% python3 -q
>>> import numpy as np
>>> from numpy import linalg as LA
>>> np.set_printoptions(suppress=True, linewidth=140)
>>> K = np.load("out3.npy")
>>> print(K)
[[ 5  6  7]
 [ 8  9 10]
 [11 12 13]]
>>> other = K / np.sqrt((K ** 2).mean(axis=1, keepdims=True))
>>> print(np.round(LA.norm(other, axis=1), 2))
[1.73 1.73 1.73]
>>> print(K - K.mean(axis=1, keepdims=True))
[[-1.  0.  1.]
 [-1.  0.  1.]
 [-1.  0.  1.]]
>>> print(LA.matrix_rank(other) == LA.matrix_rank(K))
True
>>> m1 = np.load("w.npy")
>>> print(m1)
[[ 1 -1  1 -1  1 -1  1 -1]
 [ 1 -1 -1  1 -1  1  1 -1]
 [ 1  1 -1 -1 -1 -1  1  1]
 [ 1 -1  1 -1 -1  1 -1  1]]
>>> other = np.array([[-2, -1, -3],
...     [1, 1, 2],
...     [-4, -4, 3],
...     [2, 3, 3],
...     [-3, 2, -2],
...     [2, 2, -3],
...     [4, -3, 0],
...     [-4, 5, -3]])
>>> print(LA.matrix_rank(np.vstack([m1, other.T])))
7
>>> print(np.einsum("ik,kj->ij", m1, other))
[[ -6 -17  -1]
 [ 16  -3  -3]
 [  2  -1  -5]
 [-12  -1  -9]]
>>> t = np.radians(45)
>>> R = np.eye(8)
>>> R[1, 1] = R[2, 2] = np.cos(t)
>>> R[1, 2], R[2, 1] = -np.sin(t), np.sin(t)
>>> print(R.round(2))
[[ 1.    0.    0.    0.    0.    0.    0.    0.  ]
 [ 0.    0.71 -0.71  0.    0.    0.    0.    0.  ]
 [ 0.    0.71  0.71  0.    0.    0.    0.    0.  ]
 [ 0.    0.    0.    1.    0.    0.    0.    0.  ]
 [ 0.    0.    0.    0.    1.    0.    0.    0.  ]
 [ 0.    0.    0.    0.    0.    1.    0.    0.  ]
 [ 0.    0.    0.    0.    0.    0.    1.    0.  ]
 [ 0.    0.    0.    0.    0.    0.    0.    1.  ]]
>>> other = m1 @ R.T
>>> print(np.allclose(m1 @ m1.T, other @ other.T))
True
>>> print(np.allclose(LA.norm(m1, axis=1), LA.norm(other, axis=1)))
True
>>> print(other.round(2) + 0)
[[ 1.   -1.41  0.   -1.    1.   -1.    1.   -1.  ]
 [ 1.    0.   -1.41  1.   -1.    1.    1.   -1.  ]
 [ 1.    1.41  0.   -1.   -1.   -1.    1.    1.  ]
 [ 1.   -1.41  0.   -1.   -1.    1.   -1.    1.  ]]
>>> print(np.round(np.abs(other - m1).max(axis=0), 2))
[0. 1. 1. 0. 0. 0. 0. 0.]
>>> x = np.array([-8, -9, 3])
>>> print(K @ (2 * x))
[-146 -230 -314]
>>> print(K @ x)
[ -73 -115 -157]
>>> print((K * x).sum(axis=1))
[ -73 -115 -157]
>>> print(K @ np.eye(3)[0])
[ 5.  8. 11.]
>>> print(K * x)
[[ -40  -54   21]
 [ -64  -81   30]
 [ -88 -108   39]]
>>> r0, v = m1[1], m1[2]
>>> print(r0 @ r0)
8
>>> pr = (r0 @ v) / (r0 @ r0) * r0
>>> print(pr)
[ 0. -0. -0.  0. -0.  0.  0. -0.]
>>> print(v - pr)
[ 1.  1. -1. -1. -1. -1.  1.  1.]
>>> E = np.loadtxt("layer13.csv", delimiter=",")
>>> print(E.round(2))
[[-0.09 -0.56 -0.69 -0.45]
 [ 0.09 -0.83  0.5   0.24]
 [ 0.99  0.02 -0.11 -0.06]
 [ 0.   -0.06 -0.51  0.86]]
>>> print(round(float(E[:, 1] @ E[:, 0]), 2))
-0.0
>>> print(np.round(LA.pinv(E), 2))
[[-0.09  0.09  0.99  0.  ]
 [-0.56 -0.83  0.02 -0.06]
 [-0.69  0.5  -0.11 -0.51]
 [-0.45  0.24 -0.06  0.86]]
>>> print(np.round(E.T @ E, 2) + 0)
[[1. 0. 0. 0.]
 [0. 1. 0. 0.]
 [0. 0. 1. 0.]
 [0. 0. 0. 1.]]
>>> Q, evecs = LA.qr(E[:, :1])[0], LA.qr(E[:, 1:])[0]
>>> sv = LA.svd(Q.T @ evecs, compute_uv=False)
>>> print((sv > 0.9).sum())
0
>>> print(round(float(LA.norm(Q @ Q.T - evecs @ evecs.T, 2)), 2))
1.0
>>> print(sv.round(2) + 0)
[0.]
>>> print(np.degrees(np.arccos(sv.clip(0, 1))))
[90.]
>>> print(round(float(np.abs(LA.eigvals(E)).max()), 2))
1.0
>>> r0, v = K[1], K[0]
>>> print(r0 @ r0)
245
>>> pr = (r0 @ v) / (r0 @ r0) * r0
>>> print(np.outer(r0, v))
[[40 48 56]
 [45 54 63]
 [50 60 70]]
>>> print(pr.round(2))
[5.36 6.02 6.69]
>>> print(round(LA.norm(r0 + v) ** 2 + LA.norm(r0 - v) ** 2, 2))
710.0
>>> print(LA.matrix_rank(np.outer(r0, v)))
1
>>> x = np.array([-2, 0, 0, -1])
>>> print(round(LA.det(E), 2))
-1.0
>>> print(4 - LA.matrix_rank(E - np.eye(4), tol=1e-8))
1
>>> print(np.round(E.T @ (E @ x), 2) + 0)
[-2.  0.  0. -1.]
>>> M = np.loadtxt("a.csv", delimiter=",")
>>> print(M.round(2))
[[-0.91 -0.27  0.01  0.32]
 [ 0.3  -0.58 -0.66  0.38]
 [-0.25 -0.16 -0.46 -0.84]
 [-0.15  0.75 -0.6   0.23]]
>>> print(np.round(LA.svd(M, compute_uv=False), 2))
[1. 1. 1. 1.]
>>> F = np.array([[4, 3], [3, 4]])
>>> print(F)
[[4 3]
 [3 4]]
>>> # symmetric, so the eigenvalues are real
>>> x = np.array([5, -2])
>>> rhs = F @ x
>>> print(rhs)
[14  7]
>>> print(np.round(LA.solve(F.T, F[1]), 2))
[0. 1.]
>>> print(np.round(LA.solve(F, 5 * rhs), 2))
[ 25. -10.]
>>> print((F + F.T) / 2)
[[4. 3.]
 [3. 4.]]
>>> print(F @ F)
[[25 24]
 [24 25]]
>>> print(round(float(np.abs(LA.eigvals(F)).max()), 2))
7.0
>>> print(round(LA.det(F), 2))
7.0
>>> print(np.trace(F))
8
>>> print(LA.matrix_power(F, 4))
[[1201 1200]
 [1200 1201]]
>>> print((F - F.T) / 2)
[[0. 0.]
 [0. 0.]]
>>> Q = F.astype(float).copy()
>>> for j in range(2):
...     Q[:, j] -= Q[:, :j] @ (Q[:, :j].T @ Q[:, j])
...     Q[:, j] /= LA.norm(Q[:, j])
... 
>>> print(Q.round(2))
[[ 0.8 -0.6]
 [ 0.6  0.8]]
>>> print(np.round(Q.T @ F, 2) + 0)
[[5.  4.8]
 [0.  1.4]]
>>> print(np.round(Q.T @ Q, 2) + 0)
[[1. 0.]
 [0. 1.]]
